$ python3 -q
>>> import numpy as np
>>> np.set_printoptions(precision=1, suppress=True, linewidth=160, sign=" ")
>>> feats = np.load("dump.npy")
>>> feats
array([[ 0,  5,  0,  0,  0],
       [ 0,  0,  0,  7,  0],
       [ 0,  0,  0,  0,  6],
       [ 0,  0,  1,  0,  0],
       [ 8,  0,  0,  0,  0]])
>>> W = np.array([[2, -2], [-2, 2], [0, 1], [0, -1], [-3, -2]])
>>> b = np.array([-3, 2])
>>> hid = np.maximum(feats @ W + b, 0)
>>> print((hid > 0).astype(int))
[[ 0  1]
 [ 0  0]
 [ 0  0]
 [ 0  1]
 [ 1  0]]
>>> C = np.array([[2, -1], [-2, 0]])
>>> (hid @ C).round(6).argmax(axis=1)
array([ 1,  0,  0,  1,  0])
>>> hid @ C
array([[-24,   0],
       [  0,   0],
       [  0,   0],
       [ -6,   0],
       [ 26, -13]])
>>> G = feats.T @ feats
>>> print((feats @ feats.T).shape)
(5, 5)
>>> np.diag(G)
array([ 64,  25,   1,  49,  36])
>>> np.trace(G), (feats ** 2).sum()
(np.int64(175), np.int64(175))
>>> print(np.linalg.eigvalsh(G)[::-1])
[ 64.  49.  36.  25.   1.]
>>> np.linalg.svd(feats, compute_uv=False) ** 2
array([ 64.,  49.,  36.,  25.,   1.])
>>> rng = np.random.default_rng(3528)
>>> out = feats + rng.integers(-2, 3, (5, 4)) @ rng.integers(-2, 3, (4, 5))
>>> out
array([[ 1, 11, -5,  0,  0],
       [-2,  7, -6, 10,  0],
       [-7,  2, -4,  5,  0],
       [ 0, -3,  2, -2, -3],
       [ 2,  0, -1,  5, -3]])
>>> np.linalg.matrix_rank(out - feats, tol=1e-8)
np.int64(4)
>>> print(np.round(np.linalg.svd(out - feats, compute_uv=False), 1) + 0)
[ 15.9  10.7   4.1   0.3   0. ]
>>> W0 = np.load("out0.npy")
>>> W0
array([[ -4,  -1,  -8,  -2],
       [ -5,  -1, -10,  -2],
       [-16,  -4,  -4,  -1],
       [-20,  -4,  -5,  -1]])
>>> np.linalg.cond(W0) > 100
np.True_
>>> np.linalg.matrix_rank(W0, rtol=0.1)
np.int64(2)
>>> print(np.abs(np.linalg.svd(W0)[2][-1]))
[ 0.1  0.4  0.2  0.9]
>>> print(round(np.log10(np.linalg.cond(W0))))
2
>>> np.argsort(-np.linalg.norm(W0, axis=0).round(6), kind="stable")[:3]
array([ 0,  2,  1])
>>> np.linalg.eigvals(W0)
array([-19.9,   9.5,   0.7,  -0.4])
>>> np.einsum("ii->", W0)
np.int64(-10)
>>> round(float(np.linalg.det(W0[::-1])), 1)
49.0
>>> round(float(np.linalg.det(W0.T)), 1)
49.0
>>> np.kron(np.eye(2, dtype=int), W0)
array([[ -4,  -1,  -8,  -2,   0,   0,   0,   0],
       [ -5,  -1, -10,  -2,   0,   0,   0,   0],
       [-16,  -4,  -4,  -1,   0,   0,   0,   0],
       [-20,  -4,  -5,  -1,   0,   0,   0,   0],
       [  0,   0,   0,   0,  -4,  -1,  -8,  -2],
       [  0,   0,   0,   0,  -5,  -1, -10,  -2],
       [  0,   0,   0,   0, -16,  -4,  -4,  -1],
       [  0,   0,   0,   0, -20,  -4,  -5,  -1]])
>>> np.poly(W0)
array([   1.,   10., -193.,   70.,   49.])
